In [1]: import numpy as np

In [2]: np.set_printoptions(suppress=True, linewidth=140)

In [3]: F = np.load("data.npy")

In [4]: print(F)
[[0 0 0 1 0 0 0 0 0]
 [0 0 0 0 0 0 0 1 0]
 [0 0 0 0 0 1 0 0 0]
 [0 0 0 0 1 0 0 0 0]
 [0 0 0 0 0 0 0 0 1]
 [0 0 1 0 0 0 0 0 0]
 [0 1 0 0 0 0 0 0 0]
 [1 0 0 0 0 0 0 0 0]
 [0 0 0 0 0 0 1 0 0]]

In [5]: np.round(np.sort(np.linalg.eigvals(F).real), 3)
Out[5]: array([-1.   , -0.901, -0.901, -0.223, -0.223,  0.623,  0.623,  1.   ,  1.   ])

In [6]: np.round(np.linalg.det(F), 3)
Out[6]: np.float64(-1.0)

In [7]: np.flatnonzero(np.linalg.matrix_power((F != 0) + (F.T != 0) + np.eye(9), 9)[1])
Out[7]: array([0, 1, 3, 4, 6, 7, 8])

In [8]: x = np.array([3, 1, 0, 2, 3, 1, 1, 0, 1])

In [9]: [p for p in range(1, 25) if np.allclose(np.linalg.matrix_power(F, p), np.eye(9))]
Out[9]: [14]

In [10]: round(float(np.linalg.det(F)), 3)
Out[10]: -1.0

In [11]: 9 - np.linalg.matrix_rank(F - np.eye(9), tol=1e-8)
Out[11]: np.int64(2)

In [12]: F @ F.T
Out[12]: 
array([[1, 0, 0, 0, 0, 0, 0, 0, 0],
       [0, 1, 0, 0, 0, 0, 0, 0, 0],
       [0, 0, 1, 0, 0, 0, 0, 0, 0],
       [0, 0, 0, 1, 0, 0, 0, 0, 0],
       [0, 0, 0, 0, 1, 0, 0, 0, 0],
       [0, 0, 0, 0, 0, 1, 0, 0, 0],
       [0, 0, 0, 0, 0, 0, 1, 0, 0],
       [0, 0, 0, 0, 0, 0, 0, 1, 0],
       [0, 0, 0, 0, 0, 0, 0, 0, 1]])

In [13]: f = np.array([0, 0, 2, 0, 2, 1, 2, 1, 2])

In [14]: M2 = F + np.outer(f, np.eye(9)[0])

In [15]: np.linalg.matrix_rank(M2 - F)
Out[15]: np.int64(1)

In [16]: np.linalg.matrix_rank(np.linalg.inv(M2) - np.linalg.inv(F), tol=1e-8)
Out[16]: np.int64(1)

In [17]: X = np.loadtxt("w.csv", delimiter=",")

In [18]: X
Out[18]: 
array([[1.   , 0.9  , 0.81 , 0.729, 0.656, 0.59 , 0.531],
       [0.9  , 1.   , 0.9  , 0.81 , 0.729, 0.656, 0.59 ],
       [0.81 , 0.9  , 1.   , 0.9  , 0.81 , 0.729, 0.656],
       [0.729, 0.81 , 0.9  , 1.   , 0.9  , 0.81 , 0.729],
       [0.656, 0.729, 0.81 , 0.9  , 1.   , 0.9  , 0.81 ],
       [0.59 , 0.656, 0.729, 0.81 , 0.9  , 1.   , 0.9  ],
       [0.531, 0.59 , 0.656, 0.729, 0.81 , 0.9  , 1.   ]])

In [19]: t3 = np.stack([X, -3 * X, X[::-1]])

In [20]: np.round(t3.sum(axis=0), 3)
Out[20]: 
array([[-1.469, -1.21 , -0.964, -0.729, -0.502, -0.28 , -0.062],
       [-1.21 , -1.344, -1.071, -0.81 , -0.558, -0.312, -0.28 ],
       [-0.964, -1.071, -1.19 , -0.9  , -0.62 , -0.558, -0.502],
       [-0.729, -0.81 , -0.9  , -1.   , -0.9  , -0.81 , -0.729],
       [-0.502, -0.558, -0.62 , -0.9  , -1.19 , -1.071, -0.964],
       [-0.28 , -0.312, -0.558, -0.81 , -1.071, -1.344, -1.21 ],
       [-0.062, -0.28 , -0.502, -0.729, -0.964, -1.21 , -1.469]])

In [21]: np.round(np.einsum("bij,cij->bc", t3, t3), 3)
Out[21]: 
array([[ 32.071, -96.213,  30.726],
       [-96.213, 288.638, -92.178],
       [ 30.726, -92.178,  32.071]])

In [22]: print(np.round(np.linalg.det(t3), 3) + 0)
[ 0.    -0.103  0.   ]

In [23]: Lm = np.linalg.cholesky(X)

In [24]: round(float(np.prod(np.diag(Lm)) ** 2), 3), round(np.linalg.det(X), 3)
Out[24]: (0.0, np.float64(0.0))

In [25]: X / np.sqrt(np.outer(np.diag(X), np.diag(X)))
Out[25]: 
array([[1.   , 0.9  , 0.81 , 0.729, 0.656, 0.59 , 0.531],
       [0.9  , 1.   , 0.9  , 0.81 , 0.729, 0.656, 0.59 ],
       [0.81 , 0.9  , 1.   , 0.9  , 0.81 , 0.729, 0.656],
       [0.729, 0.81 , 0.9  , 1.   , 0.9  , 0.81 , 0.729],
       [0.656, 0.729, 0.81 , 0.9  , 1.   , 0.9  , 0.81 ],
       [0.59 , 0.656, 0.729, 0.81 , 0.9  , 1.   , 0.9  ],
       [0.531, 0.59 , 0.656, 0.729, 0.81 , 0.9  , 1.   ]])

In [26]: M = np.loadtxt("test8.csv", delimiter=",")

In [27]: M
Out[27]: 
array([[-2.968,  2.303,  1.225,  1.568, -1.009,  1.222, -0.022,  0.89 ,  2.886,  1.999, -1.094],
       [-2.668,  2.032,  1.141,  2.593, -1.185,  1.339,  0.227,  1.024,  2.867,  2.513, -1.664],
       [-3.085,  1.998,  0.98 ,  1.738, -0.828,  0.845, -0.27 ,  1.173,  3.132,  1.804, -1.268],
       [-3.155,  1.636,  1.014,  2.236, -1.455,  0.391, -0.075,  1.115,  2.539,  2.404, -0.997],
       [-2.96 ,  1.93 ,  0.972,  2.067, -1.047,  1.215,  0.403,  1.008,  3.08 ,  2.093, -1.208],
       [-2.799,  1.72 ,  0.897,  2.253, -1.001,  1.094,  0.146,  0.481,  2.877,  2.003, -1.321],
       [-2.75 , -1.95 ,  1.671, -2.035, -1.285,  2.723, -0.72 ,  0.21 ,  0.068,  2.517,  1.035],
       [-2.279, -2.274,  2.131, -1.636, -1.071,  2.839, -0.688, -0.359,  0.064,  1.952,  0.949],
       [-3.067, -1.911,  2.078, -2.215, -1.07 ,  3.4  , -1.294,  0.49 , -0.346,  1.859,  1.318],
       [-2.526, -1.862,  1.512, -1.788, -1.031,  3.289, -0.581, -0.091,  0.252,  2.158,  0.2  ],
       [-3.099, -2.015,  2.001, -2.108, -1.041,  3.008, -1.32 ,  0.54 ,  0.307,  1.946,  0.909],
       [-3.074, -2.154,  1.715, -1.768, -1.234,  2.6  , -1.592,  0.067, -0.077,  2.253,  0.852],
       [ 3.042, -2.763,  2.955, -1.783,  2.192, -0.201, -2.027,  3.521, -1.16 ,  0.164,  3.276],
       [ 2.667, -2.06 ,  3.425, -2.336,  1.91 ,  0.104, -1.72 ,  3.526, -0.752,  0.413,  2.875],
       [ 2.855, -1.75 ,  2.691, -2.082,  1.83 , -0.206, -2.063,  3.055, -1.171,  0.099,  3.213],
       [ 2.936, -2.208,  2.877, -1.95 ,  2.306,  0.36 , -1.999,  2.8  , -1.257, -0.116,  2.804],
       [ 2.219, -1.951,  3.048, -2.261,  1.909, -0.06 , -2.15 ,  3.239, -0.93 , -0.211,  3.299],
       [ 2.879, -2.367,  2.763, -2.297,  2.549,  0.344, -1.892,  2.572, -0.666,  0.235,  3.097]])

In [28]: M2 = np.c_[M[:, :4] @ np.array([[1, 0, 1, 0], [0, 0, 2, 0], [0, 0, 2, 0], [2, 0, 0, 1]]), np.array([1, -1, 4, 5, 5, 2, 5, 5, 5, 4, -5, -3, 3, -1, -5, 3, -5, -2])]

In [29]: M2.round(3)
Out[29]: 
array([[ 0.168,  0.   ,  4.088,  1.568,  1.   ],
       [ 2.518,  0.   ,  3.678,  2.593, -1.   ],
       [ 0.391,  0.   ,  2.871,  1.738,  4.   ],
       [ 1.317,  0.   ,  2.145,  2.236,  5.   ],
       [ 1.174,  0.   ,  2.844,  2.067,  5.   ],
       [ 1.707,  0.   ,  2.435,  2.253,  2.   ],
       [-6.82 ,  0.   , -3.308, -2.035,  5.   ],
       [-5.551,  0.   , -2.565, -1.636,  5.   ],
       [-7.497,  0.   , -2.733, -2.215,  5.   ],
       [-6.102,  0.   , -3.226, -1.788,  4.   ],
       [-7.315,  0.   , -3.127, -2.108, -5.   ],
       [-6.61 ,  0.   , -3.952, -1.768, -3.   ],
       [-0.524,  0.   ,  3.426, -1.783,  3.   ],
       [-2.005,  0.   ,  5.397, -2.336, -1.   ],
       [-1.309,  0.   ,  4.737, -2.082, -5.   ],
       [-0.964,  0.   ,  4.274, -1.95 ,  3.   ],
       [-2.303,  0.   ,  4.413, -2.261, -5.   ],
       [-1.715,  0.   ,  3.671, -2.297, -2.   ]])

In [30]: np.round(np.linalg.lstsq(M, M2[:, 0])[0], 3) + 0
Out[30]: array([1., 0., 0., 2., 0., 0., 0., 0., 0., 0., 0.])

In [31]: print(np.round(np.linalg.norm(np.linalg.qr(M)[0].T @ M2, axis=0) ** 2 / ((M2 ** 2).sum(axis=0) + 1e-12), 3))
[1.    0.    1.    1.    0.639]
